In [1]: import numpy as np

In [2]: import numpy.linalg as la

In [3]: np.set_printoptions(precision=3, suppress=True, linewidth=120)

In [4]: def rnd(a):
   ...:     return np.round(a, 3) + 0
   ...: 

In [5]: X = np.loadtxt("run19.csv", delimiter=",")

In [6]: print(X)
[[-8. -4.  9.  4.  3.  1. -9.  6.  2.  3.]
 [-4. -8. -4.  9.  4.  3.  1. -9.  6.  2.]
 [ 9. -4. -8. -4.  9.  4.  3.  1. -9.  6.]
 [ 4.  9. -4. -8. -4.  9.  4.  3.  1. -9.]
 [ 3.  4.  9. -4. -8. -4.  9.  4.  3.  1.]
 [ 1.  3.  4.  9. -4. -8. -4.  9.  4.  3.]
 [-9.  1.  3.  4.  9. -4. -8. -4.  9.  4.]
 [ 6. -9.  1.  3.  4.  9. -4. -8. -4.  9.]
 [ 2.  6. -9.  1.  3.  4.  9. -4. -8. -4.]
 [ 3.  2.  6. -9.  1.  3.  4.  9. -4. -8.]]

In [7]: rng = np.random.default_rng(26)

In [8]: lab = rng.permutation(10)

In [9]: print(lab)
[2 9 5 8 0 7 6 3 1 4]

In [10]: A2 = X[lab][:, lab]

In [11]: print(np.trace(A2))
-80.0

In [12]: print(np.allclose(A2, X))
False

In [13]: print(np.diag(A2))
[-8. -8. -8. -8. -8. -8. -8. -8. -8. -8.]

In [14]: print(rnd(np.sort(np.abs(la.eigvals(A2)))))
[ 3.755  6.924  7.571  9.105 10.7   14.231 16.639 19.748 31.574 35.791]

In [15]: w, V = la.eigh(X)

In [16]: x0 = np.array([3, 9, 5, 0, 0, 4, 2, 7, 1, 2])

In [17]: print(np.abs(X).sum(axis=1).max(), rnd(np.abs(w).max()))
57.0 35.791

In [18]: print((np.sign(V[:, -1].round(6)) == np.sign(V[0, -1].round(6))).astype(int))
[1 0 1 0 1 1 0 1 0 1]

In [19]: print(rnd(x0 @ X @ x0 / (x0 @ x0)), rnd(w[0]), rnd(w[-1]))
-7.026 -35.791 19.748

In [20]: la.determinant(X)
---------------------------------------------------------------------------
AttributeError                            Traceback (most recent call last)
Cell In[20], line 1
----> 1 la.determinant(X)

AttributeError: module 'numpy.linalg' has no attribute 'determinant'

In [21]: print(rnd(la.matrix_power(X, 2)))
[[ 317.   34. -134. -182.  -51.  139.  212.   37. -237.  -22.]
 [  34.  324.   -8. -168. -167.  -58.  166.  176.    2. -237.]
 [-134.   -8.  401.   16. -123. -160. -145.  212.  176.   37.]
 [-182. -168.   16.  381.   82. -125. -214. -145.  166.  212.]
 [ -51. -167. -123.   82.  309.   94. -125. -160.  -58.  139.]
 [ 139.  -58. -160. -125.   94.  309.   82. -123. -167.  -51.]
 [ 212.  166. -145. -214. -125.   82.  381.   16. -168. -182.]
 [  37.  176.  212. -145. -160. -123.   16.  401.   -8. -134.]
 [-237.    2.  176.  166.  -58. -167. -168.   -8.  324.   34.]
 [ -22. -237.   37.  212.  139.  -51. -182. -134.   34.  317.]]

In [22]: assert X == X.T
---------------------------------------------------------------------------
ValueError                                Traceback (most recent call last)
Cell In[22], line 1
----> 1 assert X == X.T

ValueError: The truth value of an array with more than one element is ambiguous. Use a.any() or a.all()

In [23]: X.inv()
---------------------------------------------------------------------------
AttributeError                            Traceback (most recent call last)
Cell In[23], line 1
----> 1 X.inv()

AttributeError: 'numpy.ndarray' object has no attribute 'inv'

In [24]: print(np.trace(X))
-80.0

In [25]: print(rnd(np.sort(np.abs(la.eigvals(X)))))
[ 3.755  6.924  7.571  9.105 10.7   14.231 16.639 19.748 31.574 35.791]

In [26]: w, V = la.eigh(X)

In [27]: print((w > 1e-8).sum(), (w < -1e-8).sum())
3 7

In [28]: print(np.unique(w.round(6) + 0, return_counts=True)[1])
[1 1 1 1 1 1 1 1 1 1]

In [29]: print(rnd(w))
[-35.791 -31.574 -16.639 -14.231  -9.105  -6.924  -3.755   7.571  10.7    19.748]

In [30]: U, sigma = la.svd(X)
---------------------------------------------------------------------------
ValueError                                Traceback (most recent call last)
Cell In[30], line 1
----> 1 U, sigma = la.svd(X)

ValueError: too many values to unpack (expected 2)

In [31]: U, sigma, Vh = la.svd(X, full_matrices=False)

In [32]: print((sigma > 1e-8).sum())
10

In [33]: print(rnd(np.cumsum(sigma ** 2) / np.sum(sigma ** 2)))
[0.37  0.658 0.77  0.85  0.909 0.942 0.966 0.982 0.996 1.   ]

In [34]: print(rnd(sigma / sigma[0]))
[1.    0.882 0.552 0.465 0.398 0.299 0.254 0.212 0.193 0.105]

In [35]: print(rnd(sigma))
[35.791 31.574 19.748 16.639 14.231 10.7    9.105  7.571  6.924  3.755]

In [36]: print(rnd(U.T @ U))
[[1. 0. 0. 0. 0. 0. 0. 0. 0. 0.]
 [0. 1. 0. 0. 0. 0. 0. 0. 0. 0.]
 [0. 0. 1. 0. 0. 0. 0. 0. 0. 0.]
 [0. 0. 0. 1. 0. 0. 0. 0. 0. 0.]
 [0. 0. 0. 0. 1. 0. 0. 0. 0. 0.]
 [0. 0. 0. 0. 0. 1. 0. 0. 0. 0.]
 [0. 0. 0. 0. 0. 0. 1. 0. 0. 0.]
 [0. 0. 0. 0. 0. 0. 0. 1. 0. 0.]
 [0. 0. 0. 0. 0. 0. 0. 0. 1. 0.]
 [0. 0. 0. 0. 0. 0. 0. 0. 0. 1.]]

In [37]: print(U.shape, sigma.shape, Vh.shape)
(10, 10) (10,) (10, 10)

In [38]: print(rnd(np.abs(Vh[0])))
[0.352 0.315 0.182 0.456 0.19  0.19  0.456 0.182 0.315 0.352]

In [39]: C = np.array([[-0.7, -0.2, 0.1, 1.0, 0.1], [1.3, -1.2, -0.7, 1.2, 0.5]])

In [40]: W0 = np.array([[0, 5],
    ...:     [6, 3],
    ...:     [2, 8],
    ...:     [1, 7],
    ...:     [4, 8],
    ...:     [8, 2],
    ...:     [2, 0],
    ...:     [4, 2],
    ...:     [4, 6],
    ...:     [1, 9],
    ...:     [4, 7],
    ...:     [2, 6],
    ...:     [9, 9]]) @ C + 0.05 * rng.normal(size=(13, 5))

In [41]: print(rnd(W0))
[[  6.496  -6.015  -3.432   6.044   2.503]
 [ -0.265  -4.732  -1.481   9.546   2.096]
 [  8.979 -10.08   -5.502  11.607   4.148]
 [  8.421  -8.64   -4.76    9.444   3.619]
 [  7.54  -10.502  -5.093  13.597   4.502]
 [ -3.012  -4.059  -0.6    10.338   1.802]
 [ -1.318  -0.355   0.355   2.019   0.217]
 [ -0.245  -3.246  -0.986   6.356   1.384]
 [  4.985  -8.058  -3.683  11.103   3.408]
 [ 11.05  -10.943  -6.221  11.748   4.724]
 [  6.411  -9.191  -4.497  12.407   3.844]
 [  6.399  -7.543  -3.961   9.153   3.241]
 [  5.359 -12.682  -5.38   19.834   5.476]]

In [42]: lab = W0[:, 3] > np.median(W0[:, 3])

In [43]: u = W0[lab].mean(axis=0) - W0[~lab].mean(axis=0)

In [44]: print(rnd((((W0 - W0.mean(axis=0)) @ u > 0) == lab).mean()))
0.846

In [45]: print(lab.astype(int))
[0 0 1 0 1 0 0 0 1 1 1 0 1]

In [46]: q, V = la.qr(W0[:, :1])[0], la.qr(W0[:, 1:])[0]

In [47]: sigma = la.svd(q.T @ V, compute_uv=False)

In [48]: print(rnd(sigma))
[1.]

In [49]: M = np.loadtxt("m.csv", delimiter=",")

In [50]: print(M)
[[11.045  2.085  1.029 -6.951]
 [-8.011 -7.936 -2.064 -4.958]
 [ 7.974  8.088  0.026  2.023]
 [-2.959 -0.036  0.095  2.998]
 [ 6.007 -0.014 -0.056 -5.949]
 [ 1.996 -3.986  6.016  1.972]
 [ 5.929  0.016 -2.026 -9.056]]

In [51]: A2 = np.c_[M[:, :1] @ np.array([[3]]), np.array([2, 3, 1, 3, 2, 2, 1])]

In [52]: print(rnd(A2))
[[ 33.135   2.   ]
 [-24.033   3.   ]
 [ 23.922   1.   ]
 [ -8.877   3.   ]
 [ 18.021   2.   ]
 [  5.988   2.   ]
 [ 17.787   1.   ]]

In [53]: print(la.matrix_rank(A2))
2

In [54]: print(rnd(la.norm(la.qr(M)[0].T @ A2, axis=0) ** 2 / ((A2 ** 2).sum(axis=0) + 1e-12)))
[1.    0.376]

In [55]: U, sigma, Vh = la.svd(M)

In [56]: print(rnd(sigma))
[21.101 14.905  8.236  0.099]

In [57]: A2 = U[:, :3] @ np.diag(sigma[:3]) @ Vh[:3]

In [58]: print(la.matrix_rank(A2))
3

In [59]: print(rnd(la.norm(M, 2) / la.norm(M)))
0.778

In [60]: print(la.cond(M) > 100)
True

In [61]: hat = M @ la.solve(M.T @ M, M.T)

In [62]: print(rnd(hat @ M[:, 2]))
[ 1.029 -2.064  0.026  0.095 -0.056  6.016 -2.026]

In [63]: print(np.allclose(hat @ hat, hat))
True

In [64]: U, sigma, Vh = la.svd(M, full_matrices=False)

In [65]: print((sigma > 1e-8).sum())
4

In [66]: print(rnd(U.T @ U))
[[1. 0. 0. 0.]
 [0. 1. 0. 0.]
 [0. 0. 1. 0.]
 [0. 0. 0. 1.]]

In [67]: print(np.allclose(U * sigma @ Vh, M))
True

In [68]: E = np.load("data.npy")

In [69]: print(E)
[[-0.978  2.953 -2.054  2.03 ]
 [-1.027  2.914 -2.006  1.899]
 [-1.069  3.022 -1.995  1.971]
 [-0.969  2.921 -1.95   1.984]
 [-0.962  3.    -2.108  1.993]
 [ 0.981  1.943  2.884  0.051]
 [ 1.009  1.94   3.02   0.077]
 [ 1.011  1.954  2.978  0.03 ]
 [ 1.001  2.035  3.004  0.055]
 [ 1.02   1.941  3.025 -0.006]
 [-0.941  1.073  2.025 -1.103]
 [-1.03   1.041  1.997 -1.032]
 [-1.026  1.095  1.974 -0.945]
 [-0.946  1.073  2.031 -1.068]
 [-0.97   1.068  2.033 -0.845]]

In [70]: print(round(np.log10(la.cond(E))))
2

In [71]: print([round(float(x), 3) for x in la.svd(E, compute_uv=False)[:3]])
[10.01, 8.962, 3.6]

In [72]: print(la.cond(E) > 100)
False

In [73]: print(np.argsort(-la.norm(E, axis=0).round(6), kind="stable")[:3])
[2 1 3]

In [74]: print(la.matrix_rank(E, rtol=0.1))
3
